$ python -q
>>> import numpy as np
>>> from numpy import linalg as LA
>>> np.set_printoptions(precision=3, suppress=True, linewidth=160, sign=" ")
>>> def rd(a):
...     return np.round(a, 3) + 0
... 
>>> feats = np.array([[-1, 0, 0, 0], [0, -3, 0, 0], [0, 0, -2, 0], [0, 0, 0, -2]])
>>> w, evecs = LA.eigh(feats)
>>> x0 = np.array([-2, -3, -1, -3])
>>> print(x0 @ feats @ x0)
-51
>>> print((np.sign(evecs[:, -1].round(6)) == np.sign(evecs[0, -1].round(6))).astype(int))
[ 1  0  0  0]
>>> print([round(float(LA.det(feats[:i, :i])), 2) + 0 for i in range(1, 5)])
[-1.0, 3.0, -6.0, 12.0]
>>> rng = np.random.default_rng(68637)
>>> z = rng.permutation(4)
>>> print(z)
[ 0  1  3  2]
>>> B = feats[z][:, z]
>>> print(rd(LA.det(B)), rd(LA.det(feats[z])))
12.0 -12.0
>>> print(rd(np.sort(np.abs(LA.eigvals(B)))))
[ 1.  2.  2.  3.]
>>> print(B)
[[-1  0  0  0]
 [ 0 -3  0  0]
 [ 0  0 -2  0]
 [ 0  0  0 -2]]
>>> print(np.trace(B))
-8
>>> w, evecs = LA.eig(B)
>>> print(B @ evecs[:, 0] - w[0] * evecs[:, 0])
[ 0.  0.  0.  0.]
>>> print(rd(np.sort(LA.eigvals(LA.inv(B)))))
[-1.    -0.5   -0.5   -0.333]
>>> print(w)
[-1. -3. -2. -2.]
>>> print(rd(np.sort(LA.eigvals(B.T))))
[-3. -2. -2. -1.]
>>> T = np.stack([feats, -1 * feats, feats[::-1]])
>>> print(np.einsum("bij,cij->bc", T, T))
[[ 18 -18   0]
 [-18  18   0]
 [  0   0  18]]
>>> print(LA.matrix_rank(T.reshape(3, -1)))
2
>>> print(T.sum(axis=0))
[[ 0  0  0 -2]
 [ 0  0 -2  0]
 [ 0 -3  0  0]
 [-1  0  0  0]]
>>> print((T @ feats.T).shape)
(3, 4, 4)
>>> print(T.shape)
(3, 4, 4)
>>> print(rd(LA.det(T)))
[ 12.  12.  12.]
